$ ipython --no-banner

In [1]: import numpy as np

In [2]: np.set_printoptions(precision=1, suppress=True, linewidth=120)

In [3]: tidy = lambda a: np.round(a, 1) + 0

In [4]: J = np.loadtxt("layer8.csv", delimiter=",")

In [5]: J
Out[5]: 
array([[0., 5., 1., 0., 1., 0., 1.],
       [7., 4., 0., 2., 0., 0., 4.],
       [3., 2., 4., 0., 0., 0., 2.],
       [0., 3., 2., 0., 0., 0., 1.],
       [1., 7., 3., 0., 0., 0., 3.],
       [0., 5., 3., 0., 0., 0., 1.],
       [7., 4., 2., 0., 0., 0., 4.],
       [0., 6., 2., 0., 0., 0., 2.],
       [1., 4., 1., 0., 0., 0., 2.],
       [0., 6., 4., 0., 0., 0., 2.]])

In [6]: # rank 6

In [7]: B = np.array([[0, 0], [2, 1], [3, 1], [1, 0], [3, 0], [2, 1], [3, 2]])

In [8]: J @ B
Out[8]: 
array([[19.,  8.],
       [22., 12.],
       [22., 10.],
       [15.,  7.],
       [32., 16.],
       [22., 10.],
       [26., 14.],
       [24., 12.],
       [17.,  9.],
       [30., 14.]])

In [9]: np.einsum("ik,kj->ji", J, B)
Out[9]: 
array([[19., 22., 22., 15., 32., 22., 26., 24., 17., 30.],
       [ 8., 12., 10.,  7., 16., 10., 14., 12.,  9., 14.]])

In [10]: np.linalg.matrix_rank(np.vstack([J, B.T]))
Out[10]: np.int64(7)

In [11]: np.linalg.matrix_rank(J, rtol=0.1)
Out[11]: np.int64(3)

In [12]: u = np.array([0, 0, 1])

In [13]: np.array([np.convolve(row, u, "same") for row in J])
Out[13]: 
array([[0., 0., 5., 1., 0., 1., 0.],
       [0., 7., 4., 0., 2., 0., 0.],
       [0., 3., 2., 4., 0., 0., 0.],
       [0., 0., 3., 2., 0., 0., 0.],
       [0., 1., 7., 3., 0., 0., 0.],
       [0., 0., 5., 3., 0., 0., 0.],
       [0., 7., 4., 2., 0., 0., 0.],
       [0., 0., 6., 2., 0., 0., 0.],
       [0., 1., 4., 1., 0., 0., 0.],
       [0., 0., 6., 4., 0., 0., 0.]])

In [14]: feats = np.array([[2, 10, 6, 14], [10, 2, 14, 6], [6, 14, 6, 16], [14, 6, 16, 12]])

In [15]: # equal to its transpose

In [16]: ev, V = np.linalg.eig(feats)

In [17]: tidy(np.sort(np.linalg.eigvals(np.linalg.inv(feats))))
Out[17]: array([-0.3, -0.1,  0. ,  1.1])

In [18]: tidy(feats @ V[:, 0] - ev[0] * V[:, 0])
Out[18]: array([0., 0., 0., 0.])

In [19]: tidy(np.sort(np.linalg.eigvals(feats @ feats)))
Out[19]: array([   0.8,    8.4,  245.8, 1572.9])

In [20]: tidy(np.sort(np.linalg.eigvals(feats.T)))
Out[20]: array([-15.7,  -2.9,   0.9,  39.7])

In [21]: tidy(ev)
Out[21]: array([ 39.7, -15.7,  -2.9,   0.9])

In [22]: mat = np.loadtxt("out3.csv", delimiter=",")

In [23]: tidy(mat)
Out[23]: 
array([[-39.4, -41.6,  -3.9, -29.7,   0. , -37.5],
       [-38.3, -40.9,  -3.7, -29.2,  -0.1, -36.5],
       [-21.7, -29.4,  -1. , -21.3,  -1.1, -21.8],
       [-19.5, -27.8,  -0.7, -20.2,  -1.2, -19.8],
       [-10.2, -20. ,   0.5, -14.7,  -1.7, -11.2],
       [ -9.2, -19.2,   0.6, -14.1,  -1.8, -10.3],
       [ -5.1, -14.8,   0.9, -11. ,  -2. ,  -6.2],
       [ -3.8, -13.2,   1. ,  -9.8,  -2. ,  -4.9],
       [ -3.7, -13. ,   1. ,  -9.8,  -2. ,  -4.8],
       [ -1.7,  -9.8,   1. ,  -7.4,  -2. ,  -2.6],
       [ -1.7,  -9.8,   1. ,  -7.4,  -2. ,  -2.6],
       [ -1.3,  -8.8,   0.9,  -6.7,  -1.9,  -2. ],
       [ -1.1,  -8.3,   0.9,  -6.3,  -1.9,  -1.7],
       [ -0.8,  -7.6,   0.8,  -5.8,  -1.8,  -1.4],
       [ -0.7,  -7.2,   0.8,  -5.5,  -1.8,  -1.3],
       [ -0.5,  -6.4,   0.7,  -4.9,  -1.7,  -0.9],
       [ -0.4,  -5.9,   0.6,  -4.6,  -1.7,  -0.8],
       [ -0.2,  -3.9,   0.4,  -3. ,  -1.3,  -0.3],
       [ -0.2,  -2.9,   0.2,  -2.3,  -1.1,  -0.2],
       [ -0.2,  -2.7,   0.2,  -2.1,  -1. ,  -0.2],
       [ -0.2,  -1.2,   0. ,  -0.9,  -0.5,  -0.1],
       [  0.2,   0.6,   0. ,   0.5,   0.3,   0.1],
       [  0.2,   0.7,   0. ,   0.5,   0.3,   0.1],
       [  0.2,   0.8,   0. ,   0.6,   0.4,   0.1],
       [  0.5,   1.3,   0.1,   1. ,   0.6,   0.2],
       [  1.8,   3.2,   0.4,   2.5,   1.6,   0.9],
       [  2.7,   4. ,   0.7,   3.1,   2. ,   1.4],
       [  4.3,   5.3,   1.2,   4.1,   2.7,   2.3],
       [  5.8,   6.3,   1.6,   4.8,   3.2,   3.2],
       [ 11.1,   9.2,   3.2,   7. ,   4.7,   6.3],
       [ 12.7,  10. ,   3.7,   7.5,   5.1,   7.3],
       [ 19. ,  12.9,   5.6,   9.7,   6.4,  11.3],
       [ 31.1,  17.9,   9.2,  13.2,   8.4,  19. ],
       [ 37.7,  20.5,  11.1,  15.1,   9.4,  23.2],
       [ 45.3,  23.4,  13.4,  17.1,  10.4,  28.2],
       [ 49.9,  25.2,  14.7,  18.4,  11. ,  31.2],
       [ 78.1,  35.6,  22.9,  25.6,  14.2,  50. ],
       [ 79.6,  36.1,  23.3,  25.9,  14.4,  51. ],
       [ 84.5,  37.9,  24.7,  27.2,  14.9,  54.2]])

In [24]: d = np.linalg.norm(mat[:, None] - mat[None], axis=-1)

In [25]: np.unravel_index(d.round(6).argmax(), d.shape)
Out[25]: (np.int64(0), np.int64(38))

In [26]: E = np.load("block19.npy")

In [27]: E
Out[27]: 
array([[-8.5,  1.7,  1.5, -0.2],
       [ 2. , -0.3,  0. , -2.1],
       [-8. , -0.6,  0.3,  0.3],
       [ 6. ,  2.3,  0.8,  1.2],
       [ 8.5, -1.9,  0.3, -1.1],
       [-0.5,  0.9, -1.7, -1.3],
       [ 3.5,  0.1,  0.6, -0.5]])

In [28]: # column 0 is much longer than the rest

In [29]: x0 = np.array([3, 0, 1, 1])

In [30]: rhs = E @ x0

In [31]: tidy(np.linalg.lstsq(E, rhs)[0])
Out[31]: array([3., 0., 1., 1.])

In [32]: rng = np.random.default_rng(1937)

In [33]: rhs = rhs + 0.3 * rng.normal(size=7)

In [34]: tidy(rhs)
Out[34]: array([-24.2,   4.2, -23.2,  19.9,  24.4,  -4.6,  10.8])

In [35]: beta, *_ = np.linalg.lstsq(E, rhs)

In [36]: [round(float(np.linalg.norm(np.linalg.solve(E.T @ E + lam * np.eye(4), E.T @ rhs))), 2) for lam in (0, 1, 10, 100)]
Out[36]: [3.29, 3.21, 2.92, 2.12]

In [37]: tidy(E.T @ (rhs - E @ beta))
Out[37]: array([0., 0., 0., 0.])

In [38]: M = np.load("a.npy")

In [39]: M
Out[39]: 
array([[ 1. ,  0. ,  0. ,  0. ,  0. ],
       [ 0. ,  0.8,  0. ,  0. ,  0.6],
       [ 0. ,  0. ,  1. ,  0. ,  0. ],
       [ 0. ,  0. ,  0. ,  1. ,  0. ],
       [ 0. , -0.6,  0. ,  0. ,  0.8]])

In [40]: # columns are unit length and at right angles

In [41]: proj = np.triu(np.array([[3, -2, -1, -1, 2],
    ...:     [-3, -1, -3, 2, 0],
    ...:     [0, 0, 1, 3, 2],
    ...:     [1, 3, 2, 3, -2],
    ...:     [1, 0, -1, -2, 1]]), 1) + np.eye(5)

In [42]: B = proj @ M @ np.linalg.inv(proj)

In [43]: tidy(np.linalg.det(B))
Out[43]: np.float64(1.0)

In [44]: tidy(proj @ M - M @ proj)
Out[44]: 
array([[ 0. , -0.8,  0. ,  0. , -1.6],
       [ 0. ,  0. , -0.6,  0.4,  0. ],
       [ 0. , -1.2,  0. ,  0. , -0.4],
       [ 0. ,  1.2,  0. ,  0. ,  0.4],
       [ 0. ,  0. , -1.8,  1.2,  0. ]])

In [45]: tidy(B)
Out[45]: 
array([[  1. ,  -0.8,  -2.4,   8.8,  20.8],
       [  0. ,   0.8,  -0.6,   2.2,   6.2],
       [  0. ,  -1.2,  -2.6,  13.2,  33.2],
       [  0. ,   1.2,   3.6, -12.2, -33.2],
       [  0. ,  -0.6,  -1.8,   6.6,  17.6]])

In [46]: tidy(M @ M)
Out[46]: 
array([[ 1. ,  0. ,  0. ,  0. ,  0. ],
       [ 0. ,  0.3,  0. ,  0. ,  1. ],
       [ 0. ,  0. ,  1. ,  0. ,  0. ],
       [ 0. ,  0. ,  0. ,  1. ,  0. ],
       [ 0. , -1. ,  0. ,  0. ,  0.3]])

In [47]: np.flatnonzero(np.linalg.matrix_power((M != 0) + (M.T != 0) + np.eye(5), 5)[4])
Out[47]: array([1, 4])

In [48]: tidy(np.sort(np.linalg.eigvals(M).real))
Out[48]: array([0.8, 0.8, 1. , 1. , 1. ])

In [49]: B = M + rng.integers(-2, 3, (5, 1)) @ rng.integers(-2, 3, (1, 5))

In [50]: B
Out[50]: 
array([[ 5. , -4. ,  0. ,  0. ,  0. ],
       [-2. ,  2.8,  0. ,  0. ,  0.6],
       [-4. ,  4. ,  1. ,  0. ,  0. ],
       [-4. ,  4. ,  0. ,  1. ,  0. ],
       [ 2. , -2.6,  0. ,  0. ,  0.8]])

In [51]: tidy(B - M)
Out[51]: 
array([[ 4., -4.,  0.,  0.,  0.],
       [-2.,  2.,  0.,  0.,  0.],
       [-4.,  4.,  0.,  0.,  0.],
       [-4.,  4.,  0.,  0.,  0.],
       [ 2., -2.,  0.,  0.,  0.]])

In [52]: np.linalg.matrix_rank(B - M, tol=1e-8)
Out[52]: np.int64(1)

In [53]: u, v = M[0], M[4]

In [54]: u @ v
Out[54]: np.float64(0.0)

In [55]: p = (u @ v) / (u @ u) * u

In [56]: (v - p) @ u
Out[56]: np.float64(0.0)

In [57]: tidy(np.linalg.norm(u + v) ** 2 + np.linalg.norm(u - v) ** 2)
Out[57]: np.float64(4.0)

In [58]: x0 = np.array([1, 5, 4, 5, 4])

In [59]: rhs = M @ x0

In [60]: beta, lr = np.zeros(5), 1 / np.linalg.norm(M, 2) ** 2

In [61]: for i in range(4):
    ...:     beta -= lr * M.T @ (M @ beta - rhs)
    ...:     if i % 1 == 0: print(i, round(np.linalg.norm(M @ beta - rhs), 1))
    ...: 
0 0.0
1 0.0
2 0.0
3 0.0

In [62]: tidy(np.linalg.cond(M))
Out[62]: np.float64(1.0)

In [63]: K = np.load("run7.npy")

In [64]: K
Out[64]: 
array([[ 0.3,  0. , -1. , -1. , -1. ,  0. ,  2. , -1. , -1. ],
       [ 2. ,  1.3, -1. , -2. ,  1. ,  0. ,  2. , -1. ,  0. ],
       [ 0. ,  2. , -0.7,  0. ,  1. , -2. ,  0. , -1. ,  1. ],
       [ 0. , -2. ,  2. ,  0.3, -1. ,  2. ,  2. ,  1. ,  0. ],
       [ 1. , -1. ,  1. ,  2. ,  2.3,  1. ,  0. ,  2. ,  1. ],
       [-2. ,  2. , -1. , -1. ,  1. , -1.7, -2. ,  2. , -2. ],
       [ 2. , -1. , -2. , -2. ,  2. ,  0. ,  1.3,  2. ,  1. ],
       [ 1. ,  0. ,  0. ,  1. ,  0. ,  1. ,  2. , -1.7,  1. ],
       [ 0. ,  0. , -1. , -1. , -1. ,  0. ,  2. , -1. , -0.7]])

In [65]: def softmax(z):
    ...:     e = np.exp(z - z.max(axis=-1, keepdims=True))
    ...:     return e / e.sum(axis=-1, keepdims=True)
    ...: 

In [66]: tidy(softmax(K).sum(axis=1))
Out[66]: array([1., 1., 1., 1., 1., 1., 1., 1., 1.])

In [67]: tidy(softmax(K[8]))
Out[67]: array([0.1, 0.1, 0. , 0. , 0. , 0.1, 0.6, 0. , 0. ])

In [68]: tidy(softmax(10 * K[8]))
Out[68]: array([0., 0., 0., 0., 0., 0., 1., 0., 0.])

In [69]: scores = K @ K.T / np.sqrt(9)

In [70]: tidy(softmax(scores))
Out[70]: 
array([[0.3, 0.2, 0. , 0. , 0. , 0. , 0. , 0.1, 0.3],
       [0. , 0.8, 0. , 0. , 0. , 0. , 0.1, 0. , 0. ],
       [0. , 0.1, 0.7, 0. , 0. , 0.1, 0. , 0. , 0. ],
       [0. , 0. , 0. , 1. , 0. , 0. , 0. , 0. , 0. ],
       [0. , 0. , 0. , 0. , 1. , 0. , 0. , 0. , 0. ],
       [0. , 0. , 0. , 0. , 0. , 1. , 0. , 0. , 0. ],
       [0. , 0. , 0. , 0. , 0. , 0. , 1. , 0. , 0. ],
       [0.1, 0.1, 0. , 0.1, 0. , 0. , 0. , 0.6, 0.1],
       [0.3, 0.2, 0. , 0. , 0. , 0. , 0. , 0.1, 0.3]])

In [71]: tidy(softmax(scores)[8] @ K)
Out[71]: array([ 0.6,  0.2, -0.9, -1. , -0.4,  0.1,  1.9, -0.9, -0.4])

In [72]: softmax(scores).round(6).argmax(axis=1)
Out[72]: array([0, 1, 2, 3, 4, 5, 6, 7, 0])
